$ python3 -q
>>> import numpy as np
>>> np.set_printoptions(suppress=True, linewidth=120)
>>> rd = lambda a: np.round(a, 1) + 0
>>> rng = np.random.default_rng(8928)
>>> labels = rng.integers(0, 2, 6)
>>> X = np.triu((labels[:, None] == labels) & (rng.random((6, 6)) < 0.8), 1).astype(int)
>>> X += X.T
>>> print(X)
[[0 0 0 1 0 0]
 [0 0 0 0 0 0]
 [0 0 0 1 0 1]
 [1 0 1 0 0 1]
 [0 0 0 0 0 0]
 [0 0 1 1 0 0]]
>>> # splits into 3 blocks
>>> vec = np.array([-1, 1, 1, 3, 3, 2])
>>> X * vec
array([[ 0,  0,  0,  3,  0,  0],
       [ 0,  0,  0,  0,  0,  0],
       [ 0,  0,  0,  3,  0,  2],
       [-1,  0,  1,  0,  0,  2],
       [ 0,  0,  0,  0,  0,  0],
       [ 0,  0,  1,  3,  0,  0]])
>>> (X @ vec).argmax()
np.int64(2)
>>> np.einsum("ij,j->i", X, vec)
array([3, 0, 5, 2, 0, 4])
>>> print(X @ np.ones(6))
[1. 0. 2. 3. 0. 2.]
>>> (X * vec).sum(axis=1)
array([3, 0, 5, 2, 0, 4])
>>> print(np.linalg.norm(X @ vec) <= np.linalg.norm(X, 2) * np.linalg.norm(vec) + 1e-9)
True
>>> Uu, sigma, vt = np.linalg.svd(X)
>>> evecs = vt[:(sigma > 1e-8).sum()]
>>> vec = X[1] + 5 * X[3] + rng.integers(2) * np.eye(6)[4]
>>> vec
array([5., 0., 5., 0., 0., 5.])
>>> rd(np.linalg.norm(vec - evecs.T @ evecs @ vec))
np.float64(0.0)
>>> np.linalg.matrix_rank(np.vstack([X, vec]))
np.int64(4)
>>> rd(evecs.T @ evecs)
array([[1., 0., 0., 0., 0., 0.],
       [0., 0., 0., 0., 0., 0.],
       [0., 0., 1., 0., 0., 0.],
       [0., 0., 0., 1., 0., 0.],
       [0., 0., 0., 0., 0., 0.],
       [0., 0., 0., 0., 0., 1.]])
>>> w, evecs = np.linalg.eigh(X)
>>> rd(w.sum()), np.trace(X)
(np.float64(0.0), np.int64(0))
